% python3 -q
>>> import numpy as np
>>> np.set_printoptions(precision=3, suppress=True, linewidth=140, legacy="1.25")
>>> rnd = lambda a: np.round(a, 3) + 0
>>> feats = np.load("mat.npy")
>>> feats
array([[-20.083,  -5.034,  12.86 , -10.547, -37.077, -14.776,   6.687,   9.184,  14.77 ,  -2.622,  -0.91 ,  -9.401,   0.723],
       [-19.399,  -5.128,  13.293, -12.478, -35.906, -19.001,  10.605,   8.782,  17.585,  -1.776,  -0.845, -10.925,   2.622],
       [ 17.024,  17.331,  16.723,   8.261,  -9.369,  -5.185, -10.9  , -18.53 ,  20.094,   9.034,  13.833,  -4.519, -11.211],
       [-19.375,  -4.823,  12.601, -10.558, -35.568, -15.424,   9.383,  10.22 ,  14.794,  -1.875,  -1.456, -10.58 ,   1.877],
       [-19.079,  -4.675,  13.682,  -9.652, -35.957, -16.328,   8.264,   9.078,  15.187,  -3.133,  -3.616,  -9.706,   2.94 ],
       [-45.606, -12.785,  -6.73 ,  13.608,   0.9  , -14.552,  -8.799,  -5.418,   2.51 , -10.648,   8.074, -30.372,  -2.215],
       [ 17.2  ,  16.137,  15.83 ,   6.019, -10.554,  -5.741, -12.261, -17.853,  20.842,   8.179,  13.401,  -5.649, -13.119],
       [-46.427, -12.397,  -7.313,  14.081,   1.56 , -13.65 ,  -6.033,  -4.615,   1.079, -10.865,   9.653, -30.221,  -0.941],
       [-20.271,  -5.049,  13.802,  -9.896, -37.432, -15.094,   7.92 ,   8.892,  16.309,  -1.825,  -2.809,  -8.51 ,   0.548],
       [ 15.198,  14.568,  15.242,   5.171,  -9.276,  -2.728, -12.219, -17.701,  20.614,   8.194,  15.087,  -4.728, -12.442],
       [-18.492,  -2.993,  13.96 ,  -9.664, -37.251, -15.79 ,   8.726,  10.481,  16.086,  -0.848,  -3.635, -11.941,   1.966],
       [-45.612, -11.229,  -8.865,  15.148,   0.76 , -14.803,  -8.168,  -3.121,   5.464, -10.677,   7.906, -30.689,  -2.267],
       [-46.778, -12.246,  -7.289,  15.336,   1.715, -13.048,  -8.136,  -2.668,   3.05 , -10.483,   7.643, -29.214,  -1.914],
       [ 15.81 ,  15.342,  17.409,   7.433,  -9.309,  -5.231, -11.358, -17.916,  19.691,   7.586,  13.083,  -6.487, -10.98 ],
       [-44.976, -11.696,  -8.584,  14.193,   2.041, -14.023,  -7.801,  -1.45 ,   4.194, -10.329,   7.001, -29.516,  -1.853],
       [-19.745,  -5.841,  13.622,  -9.189, -35.854, -15.402,   9.2  ,   8.81 ,  16.263,  -0.746,  -3.131, -10.053,   1.569],
       [-45.528, -13.318,  -8.305,  13.971,   2.195, -15.888,  -7.137,  -5.549,   4.122,  -8.861,   7.32 , -29.592,  -3.104],
       [-45.115, -12.077,  -6.847,  13.465,   1.507, -13.194,  -7.891,  -4.718,   3.87 ,  -9.256,   8.208, -30.682,  -2.358],
       [ 15.286,  17.409,  16.009,   7.213,  -9.271,  -5.331, -10.443, -17.553,  20.711,   8.509,  14.288,  -5.887, -11.091],
       [-19.239,  -2.856,  12.137,  -9.453, -36.105, -16.301,   8.38 ,  11.412,  17.104,  -0.516,  -0.621, -10.653,   2.619]])
>>> U, sigma, Vh = np.linalg.svd(feats)
>>> np.argmax(sigma[:-1] / (sigma[1:] + 1e-6)) + 1
3
>>> A2 = U[:, :3] @ np.diag(sigma[:3]) @ Vh[:3]
>>> rnd(np.linalg.norm(feats - A2, 2)), rnd(sigma[3])
(6.591, 6.591)
>>> rnd(np.abs(feats - A2).max())
2.389
>>> np.linalg.matrix_rank(feats, rtol=0.05)
3
>>> vec = np.array([-2, -2, -2, 1, -1, 2, 1, -1, 2, 2, 2, 2, -1])
>>> a = np.maximum(feats @ vec, 0)
>>> np.flatnonzero(a > 1e-9)
array([ 0,  1,  2,  3,  4,  5,  7,  8,  9, 10, 11, 12, 14, 15, 16, 17, 18, 19])
>>> rnd(np.tanh(feats @ vec))
array([ 1.   ,  1.   ,  0.68 ,  1.   ,  1.   ,  1.   , -0.756,  1.   ,  1.   ,  1.   ,  1.   ,  1.   ,  1.   , -1.   ,  1.   ,  1.   ,
        1.   ,  1.   ,  0.952,  1.   ])
>>> Q, evecs = np.linalg.qr(feats[:, :2])[0], np.linalg.qr(feats[:, 2:])[0]
>>> sigma = np.linalg.svd(Q.T @ evecs, compute_uv=False)
>>> rnd(np.degrees(np.arccos(sigma.clip(0, 1))))
array([1.718, 5.496])
>>> rnd(sigma)
array([1.   , 0.995])
>>> f, r1 = feats[5], feats[14]
>>> rnd(f @ r1)
3811.615
>>> p = (f @ r1) / (f @ f) * f
>>> rnd(p)
array([-44.511, -12.478,  -6.568,  13.281,   0.878, -14.202,  -8.588,  -5.288,   2.45 , -10.392,   7.88 , -29.643,  -2.162])
>>> rnd(np.linalg.norm(f + r1) ** 2 + np.linalg.norm(f - r1) ** 2)
15303.735
>>> np.linalg.matrix_rank(np.outer(f, r1))
1
>>> A2 = np.array([[-1, -1], [2, 2]])
>>> X = np.tile(A2, (2, 2))
>>> X
array([[-1, -1, -1, -1],
       [ 2,  2,  2,  2],
       [-1, -1, -1, -1],
       [ 2,  2,  2,  2]])
>>> U, sigma, Vh = np.linalg.svd(X)
>>> rnd(sigma)
array([6.325, 0.   , 0.   , 0.   ])
>>> A2 = U[:, :1] @ np.diag(sigma[:1]) @ Vh[:1]
>>> np.linalg.matrix_rank(X, rtol=0.05)
1
>>> rnd(A2)
array([[-1., -1., -1., -1.],
       [ 2.,  2.,  2.,  2.],
       [-1., -1., -1., -1.],
       [ 2.,  2.,  2.,  2.]])
>>> np.linalg.matrix_rank(A2)
1
>>> rng = np.random.default_rng(303978)
>>> A2 = X + rng.integers(-2, 3, (4, 1)) @ rng.integers(-2, 3, (1, 4))
>>> A2
array([[ 1,  0, -2,  0],
       [ 2,  2,  2,  2],
       [-5, -3,  1, -3],
       [ 4,  3,  1,  3]])
>>> A2 - X
array([[ 2,  1, -1,  1],
       [ 0,  0,  0,  0],
       [-4, -2,  2, -2],
       [ 2,  1, -1,  1]])
>>> rnd(np.linalg.svd(A2 - X, compute_uv=False))
array([6.481, 0.   , 0.   , 0.   ])
>>> data = np.load("test15.npy")
>>> rnd(data)
array([[ 0.286,  1.156, -0.821,  0.345,  1.851,  0.516],
       [-1.35 ,  0.4  ,  1.532,  1.48 , -1.273,  0.805],
       [ 0.404,  1.714, -1.114,  1.432, -2.284,  0.811],
       [-1.071, -0.55 , -0.031,  1.026,  2.247, -0.641],
       [ 0.714, -1.36 ,  0.816,  0.518, -1.289, -1.716],
       [-0.482,  0.099, -1.436, -2.274, -0.946,  0.644],
       [-1.326,  0.929, -0.768, -0.088,  0.947, -1.347],
       [-1.418, -2.091, -1.896,  0.111, -1.017, -0.017],
       [ 0.202,  0.043, -0.837,  1.983, -1.092,  1.606],
       [-1.567,  0.003,  1.1  , -0.835, -0.45 ,  0.965],
       [-2.29 ,  1.861, -1.201,  0.27 , -0.564, -1.175]])
>>> G = data.T @ data
>>> rnd(np.diag(G))
array([15.463, 15.294, 14.528, 15.574, 21.512, 12.046])
>>> rnd(np.linalg.svd(data, compute_uv=False) ** 2)
array([25.   , 20.25 , 16.403, 13.286, 10.762,  8.717])
>>> rnd(np.linalg.eigvalsh(G)[::-1])
array([25.   , 20.25 , 16.402, 13.286, 10.762,  8.717])
>>> (data @ data.T).shape
(11, 11)
>>> Q, Rm = np.linalg.qr(data)
>>> rnd(np.trace(Q @ Q.T))
6.0
>>> rnd(abs(Rm[0, 0])), rnd(np.linalg.norm(data[:, 0]))
(3.932, 3.932)
>>> vec = np.array([-4, 1, 4, 0, -2, 4])
>>> y = data @ vec
>>> b, lr = np.zeros(6), 1 / np.linalg.norm(data, 2) ** 2
>>> for i in range(5):
...     b -= lr * data.T @ (data @ b - y)
...     if i % 1 == 0: print(i, round(np.linalg.norm(data @ b - y), 3))
... 
0 12.489
1 7.325
2 4.354
3 2.619
4 1.592
>>> rnd(b)
array([-3.733,  1.044,  3.774,  0.102, -2.075,  3.647])
>>> rnd(np.linalg.cond(data))
1.694
>>> proj = data @ np.linalg.solve(data.T @ data, data.T)
>>> np.allclose(proj @ proj, proj)
True
>>> rnd(proj @ data[:, 1])
array([ 1.156,  0.4  ,  1.714, -0.55 , -1.36 ,  0.099,  0.929, -2.091,  0.043,  0.003,  1.861])
>>> rnd(np.linalg.eigvalsh(proj))
array([0., 0., 0., 0., 0., 1., 1., 1., 1., 1., 1.])
>>> W0 = np.loadtxt("data.csv", delimiter=",")
>>> W0
array([[1.   , 0.9  , 0.81 , 0.729, 0.656, 0.59 , 0.531, 0.478, 0.43 ],
       [0.9  , 1.   , 0.9  , 0.81 , 0.729, 0.656, 0.59 , 0.531, 0.478],
       [0.81 , 0.9  , 1.   , 0.9  , 0.81 , 0.729, 0.656, 0.59 , 0.531],
       [0.729, 0.81 , 0.9  , 1.   , 0.9  , 0.81 , 0.729, 0.656, 0.59 ],
       [0.656, 0.729, 0.81 , 0.9  , 1.   , 0.9  , 0.81 , 0.729, 0.656],
       [0.59 , 0.656, 0.729, 0.81 , 0.9  , 1.   , 0.9  , 0.81 , 0.729],
       [0.531, 0.59 , 0.656, 0.729, 0.81 , 0.9  , 1.   , 0.9  , 0.81 ],
       [0.478, 0.531, 0.59 , 0.656, 0.729, 0.81 , 0.9  , 1.   , 0.9  ],
       [0.43 , 0.478, 0.531, 0.59 , 0.656, 0.729, 0.81 , 0.9  , 1.   ]])
>>> f = np.array([2, 2, 0, 3, 1, 2, 2, 1, 2])
>>> A2 = W0 + np.outer(f, np.eye(9)[5])
>>> A2
array([[1.   , 0.9  , 0.81 , 0.729, 0.656, 2.59 , 0.531, 0.478, 0.43 ],
       [0.9  , 1.   , 0.9  , 0.81 , 0.729, 2.656, 0.59 , 0.531, 0.478],
       [0.81 , 0.9  , 1.   , 0.9  , 0.81 , 0.729, 0.656, 0.59 , 0.531],
       [0.729, 0.81 , 0.9  , 1.   , 0.9  , 3.81 , 0.729, 0.656, 0.59 ],
       [0.656, 0.729, 0.81 , 0.9  , 1.   , 1.9  , 0.81 , 0.729, 0.656],
       [0.59 , 0.656, 0.729, 0.81 , 0.9  , 3.   , 0.9  , 0.81 , 0.729],
       [0.531, 0.59 , 0.656, 0.729, 0.81 , 2.9  , 1.   , 0.9  , 0.81 ],
       [0.478, 0.531, 0.59 , 0.656, 0.729, 1.81 , 0.9  , 1.   , 0.9  ],
       [0.43 , 0.478, 0.531, 0.59 , 0.656, 2.729, 0.81 , 0.9  , 1.   ]])
>>> rnd(np.linalg.det(A2) / np.linalg.det(W0)), rnd(1 + np.linalg.solve(W0, f)[5])
(5.84, 5.84)
